$ ipython --no-banner

In [1]: import numpy as np

In [2]: from numpy import linalg as LA

In [3]: np.set_printoptions(precision=2, suppress=True, linewidth=100, floatmode="fixed")

In [4]: X = np.loadtxt("x.csv", delimiter=",")

In [5]: X
Out[5]: 
array([[ 1.00,  2.00, -5.00,  1.00,  0.00, -2.00,  1.00,  0.00,  3.00],
       [-1.00, -1.00, -3.00,  0.00,  1.00,  1.00, -2.00,  2.00,  3.00],
       [ 3.00, -2.00,  2.00,  0.00,  3.00,  1.00,  0.00, -2.00,  1.00],
       [ 1.00,  6.00, -4.00,  5.00,  4.00,  5.00, -1.00, -3.00,  0.00],
       [ 0.00,  0.00, -1.00,  1.00,  6.00,  0.00,  1.00, -1.00,  3.00],
       [-2.00,  3.00,  0.00,  2.00, -2.00,  1.00, -3.00, -3.00, -3.00],
       [ 0.00,  0.00,  0.00,  0.00,  0.00,  0.00,  0.00,  0.00,  0.00],
       [ 2.00,  2.00, -5.00,  5.00,  3.00, -2.00,  1.00,  0.00,  5.00],
       [ 2.00,  1.00, -5.00,  4.00,  0.00, -4.00,  1.00, -1.00,  5.00],
       [ 3.00,  1.00, -1.00,  2.00,  3.00, -2.00,  0.00,  0.00,  3.00],
       [-1.00, -1.00, -3.00, -2.00, -3.00, -3.00,  0.00, -1.00,  1.00],
       [-5.00, -1.00, -2.00,  0.00,  2.00,  1.00, -5.00, -3.00,  1.00],
       [ 0.00,  0.00,  0.00,  0.00,  0.00,  0.00,  0.00,  0.00,  0.00],
       [ 3.00,  1.00, -1.00,  2.00,  3.00, -2.00,  0.00,  0.00,  3.00],
       [ 0.00, -2.00, -3.00,  3.00,  1.00, -1.00, -2.00,  1.00,  5.00],
       [ 2.00,  0.00, -4.00,  2.00,  4.00, -1.00, -2.00,  2.00,  6.00],
       [-4.00, -2.00, -1.00,  1.00,  0.00, -4.00,  0.00, -1.00,  2.00],
       [-4.00,  1.00, -5.00,  3.00, -2.00, -8.00, -3.00, -5.00,  3.00],
       [-1.00, -1.00, -3.00,  0.00,  1.00,  1.00, -2.00,  2.00,  3.00],
       [ 0.00,  0.00,  0.00,  0.00,  0.00,  0.00,  0.00,  0.00,  0.00],
       [ 1.00,  6.00, -4.00,  5.00,  4.00,  5.00, -1.00, -3.00,  0.00],
       [-1.00,  1.00, -4.00,  3.00,  0.00,  0.00,  1.00,  0.00,  2.00],
       [-4.00, -2.00, -1.00,  1.00,  0.00, -4.00,  0.00, -1.00,  2.00],
       [-1.00,  1.00, -4.00,  3.00,  0.00,  0.00,  1.00,  0.00,  2.00],
       [ 0.00,  0.00,  0.00,  0.00,  0.00,  0.00,  0.00,  0.00,  0.00],
       [-5.00, -1.00, -2.00,  0.00,  2.00,  1.00, -5.00, -3.00,  1.00],
       [ 5.00, -2.00, -2.00,  2.00,  7.00,  0.00, -2.00,  0.00,  7.00],
       [-4.00, -2.00, -1.00,  1.00,  0.00, -4.00,  0.00, -1.00,  2.00],
       [-2.00,  0.00, -7.00,  3.00,  1.00,  1.00, -1.00,  2.00,  5.00],
       [ 2.00,  0.00, -4.00,  2.00,  4.00, -1.00, -2.00,  2.00,  6.00],
       [ 5.00, -2.00, -2.00,  0.00,  3.00, -4.00,  0.00, -3.00,  5.00],
       [ 1.00, -5.00,  3.00, -2.00,  6.00,  0.00,  0.00, -4.00,  2.00],
       [-2.00, -3.00,  1.00, -2.00,  3.00, -1.00,  0.00, -2.00,  1.00],
       [ 0.00, -1.00, -5.00, -2.00,  0.00,  0.00,  1.00, -2.00,  2.00],
       [-5.00, -1.00, -2.00,  0.00,  2.00,  1.00, -5.00, -3.00,  1.00],
       [-3.00, -4.00, -2.00, -4.00,  0.00, -4.00,  0.00, -3.00,  2.00],
       [ 4.00, -2.00,  0.00,  0.00,  6.00,  4.00,  1.00, -3.00,  2.00],
       [-1.00, -1.00, -3.00,  0.00,  1.00,  1.00, -2.00,  2.00,  3.00],
       [-3.00,  2.00, -3.00,  2.00, -1.00,  2.00, -5.00, -1.00,  0.00]])

In [6]: B = X[0, 0] * X[1:] - np.outer(X[1:, 0], X[0])

In [7]: B
Out[7]: 
array([[  0.00,   1.00,  -8.00,   1.00,   1.00,  -1.00,  -1.00,   2.00,   6.00],
       [  0.00,  -8.00,  17.00,  -3.00,   3.00,   7.00,  -3.00,  -2.00,  -8.00],
       [  0.00,   4.00,   1.00,   4.00,   4.00,   7.00,  -2.00,  -3.00,  -3.00],
       [  0.00,   0.00,  -1.00,   1.00,   6.00,   0.00,   1.00,  -1.00,   3.00],
       [  0.00,   7.00, -10.00,   4.00,  -2.00,  -3.00,  -1.00,  -3.00,   3.00],
       [  0.00,   0.00,   0.00,   0.00,   0.00,   0.00,   0.00,   0.00,   0.00],
       [  0.00,  -2.00,   5.00,   3.00,   3.00,   2.00,  -1.00,   0.00,  -1.00],
       [  0.00,  -3.00,   5.00,   2.00,   0.00,   0.00,  -1.00,  -1.00,  -1.00],
       [  0.00,  -5.00,  14.00,  -1.00,   3.00,   4.00,  -3.00,   0.00,  -6.00],
       [  0.00,   1.00,  -8.00,  -1.00,  -3.00,  -5.00,   1.00,  -1.00,   4.00],
       [  0.00,   9.00, -27.00,   5.00,   2.00,  -9.00,   0.00,  -3.00,  16.00],
       [  0.00,   0.00,   0.00,   0.00,   0.00,   0.00,   0.00,   0.00,   0.00],
       [  0.00,  -5.00,  14.00,  -1.00,   3.00,   4.00,  -3.00,   0.00,  -6.00],
       [  0.00,  -2.00,  -3.00,   3.00,   1.00,  -1.00,  -2.00,   1.00,   5.00],
       [  0.00,  -4.00,   6.00,   0.00,   4.00,   3.00,  -4.00,   2.00,   0.00],
       [  0.00,   6.00, -21.00,   5.00,   0.00, -12.00,   4.00,  -1.00,  14.00],
       [  0.00,   9.00, -25.00,   7.00,  -2.00, -16.00,   1.00,  -5.00,  15.00],
       [  0.00,   1.00,  -8.00,   1.00,   1.00,  -1.00,  -1.00,   2.00,   6.00],
       [  0.00,   0.00,   0.00,   0.00,   0.00,   0.00,   0.00,   0.00,   0.00],
       [  0.00,   4.00,   1.00,   4.00,   4.00,   7.00,  -2.00,  -3.00,  -3.00],
       [  0.00,   3.00,  -9.00,   4.00,   0.00,  -2.00,   2.00,   0.00,   5.00],
       [  0.00,   6.00, -21.00,   5.00,   0.00, -12.00,   4.00,  -1.00,  14.00],
       [  0.00,   3.00,  -9.00,   4.00,   0.00,  -2.00,   2.00,   0.00,   5.00],
       [  0.00,   0.00,   0.00,   0.00,   0.00,   0.00,   0.00,   0.00,   0.00],
       [  0.00,   9.00, -27.00,   5.00,   2.00,  -9.00,   0.00,  -3.00,  16.00],
       [  0.00, -12.00,  23.00,  -3.00,   7.00,  10.00,  -7.00,   0.00,  -8.00],
       [  0.00,   6.00, -21.00,   5.00,   0.00, -12.00,   4.00,  -1.00,  14.00],
       [  0.00,   4.00, -17.00,   5.00,   1.00,  -3.00,   1.00,   2.00,  11.00],
       [  0.00,  -4.00,   6.00,   0.00,   4.00,   3.00,  -4.00,   2.00,   0.00],
       [  0.00, -12.00,  23.00,  -5.00,   3.00,   6.00,  -5.00,  -3.00, -10.00],
       [  0.00,  -7.00,   8.00,  -3.00,   6.00,   2.00,  -1.00,  -4.00,  -1.00],
       [  0.00,   1.00,  -9.00,   0.00,   3.00,  -5.00,   2.00,  -2.00,   7.00],
       [  0.00,  -1.00,  -5.00,  -2.00,   0.00,   0.00,   1.00,  -2.00,   2.00],
       [  0.00,   9.00, -27.00,   5.00,   2.00,  -9.00,   0.00,  -3.00,  16.00],
       [  0.00,   2.00, -17.00,  -1.00,   0.00, -10.00,   3.00,  -3.00,  11.00],
       [  0.00, -10.00,  20.00,  -4.00,   6.00,  12.00,  -3.00,  -3.00, -10.00],
       [  0.00,   1.00,  -8.00,   1.00,   1.00,  -1.00,  -1.00,   2.00,   6.00],
       [  0.00,   8.00, -18.00,   5.00,  -1.00,  -4.00,  -2.00,  -1.00,   9.00]])

In [8]: np.flatnonzero(~B.round(6).any(axis=1))
Out[8]: array([ 5, 11, 18, 23])

In [9]: X[:, 0] / X[0, 0]
Out[9]: 
array([ 1.00, -1.00,  3.00,  1.00,  0.00, -2.00,  0.00,  2.00,  2.00,  3.00, -1.00, -5.00,  0.00,
        3.00,  0.00,  2.00, -4.00, -4.00, -1.00,  0.00,  1.00, -1.00, -4.00, -1.00,  0.00, -5.00,
        5.00, -4.00, -2.00,  2.00,  5.00,  1.00, -2.00,  0.00, -5.00, -3.00,  4.00, -1.00, -3.00])

In [10]: B = np.c_[X[:, :4] @ np.array([[0, 0, 1, 2], [0, 1, 1, 0], [1, 1, 0, 0], [1, 2, 2, 2]]), np.array([1, 1, 1, 0, 0, 2, 1, 2, 0, 2, 2, 2, 1, 2, 1, 2, 1, 2, 0, 1, 0, 2, 0, 1, 0, 1, 2, 1, 1, 1, 1, 0, 1, 2, 2, 0, 2, 1, 2])]

In [11]: B
Out[11]: 
array([[ -4.00,  -1.00,   5.00,   4.00,   1.00],
       [ -3.00,  -4.00,  -2.00,  -2.00,   1.00],
       [  2.00,   0.00,   1.00,   6.00,   1.00],
       [  1.00,  12.00,  17.00,  12.00,   0.00],
       [  0.00,   1.00,   2.00,   2.00,   0.00],
       [  2.00,   7.00,   5.00,   0.00,   2.00],
       [  0.00,   0.00,   0.00,   0.00,   1.00],
       [  0.00,   7.00,  14.00,  14.00,   2.00],
       [ -1.00,   4.00,  11.00,  12.00,   0.00],
       [  1.00,   4.00,   8.00,  10.00,   2.00],
       [ -5.00,  -8.00,  -6.00,  -6.00,   2.00],
       [ -2.00,  -3.00,  -6.00, -10.00,   2.00],
       [  0.00,   0.00,   0.00,   0.00,   1.00],
       [  1.00,   4.00,   8.00,  10.00,   2.00],
       [  0.00,   1.00,   4.00,   6.00,   1.00],
       [ -2.00,   0.00,   6.00,   8.00,   2.00],
       [  0.00,  -1.00,  -4.00,  -6.00,   1.00],
       [ -2.00,   2.00,   3.00,  -2.00,   2.00],
       [ -3.00,  -4.00,  -2.00,  -2.00,   0.00],
       [  0.00,   0.00,   0.00,   0.00,   1.00],
       [  1.00,  12.00,  17.00,  12.00,   0.00],
       [ -1.00,   3.00,   6.00,   4.00,   2.00],
       [  0.00,  -1.00,  -4.00,  -6.00,   0.00],
       [ -1.00,   3.00,   6.00,   4.00,   1.00],
       [  0.00,   0.00,   0.00,   0.00,   0.00],
       [ -2.00,  -3.00,  -6.00, -10.00,   1.00],
       [  0.00,   0.00,   7.00,  14.00,   2.00],
       [  0.00,  -1.00,  -4.00,  -6.00,   1.00],
       [ -4.00,  -1.00,   4.00,   2.00,   1.00],
       [ -2.00,   0.00,   6.00,   8.00,   1.00],
       [ -2.00,  -4.00,   3.00,  10.00,   1.00],
       [  1.00,  -6.00,  -8.00,  -2.00,   0.00],
       [ -1.00,  -6.00,  -9.00,  -8.00,   1.00],
       [ -7.00, -10.00,  -5.00,  -4.00,   2.00],
       [ -2.00,  -3.00,  -6.00, -10.00,   2.00],
       [ -6.00, -14.00, -15.00, -14.00,   0.00],
       [  0.00,  -2.00,   2.00,   8.00,   2.00],
       [ -3.00,  -4.00,  -2.00,  -2.00,   1.00],
       [ -1.00,   3.00,   3.00,  -2.00,   2.00]])

In [12]: LA.norm(LA.qr(X)[0].T @ B, axis=0) ** 2 / ((B ** 2).sum(axis=0) + 1e-12)
Out[12]: array([1.00, 1.00, 1.00, 1.00, 0.71])

In [13]: LA.matrix_rank(B)
Out[13]: np.int64(4)

In [14]: np.round(LA.norm(B - X @ LA.lstsq(X, B)[0], axis=0), 2) + 0
Out[14]: array([0.00, 0.00, 0.00, 0.00, 4.53])
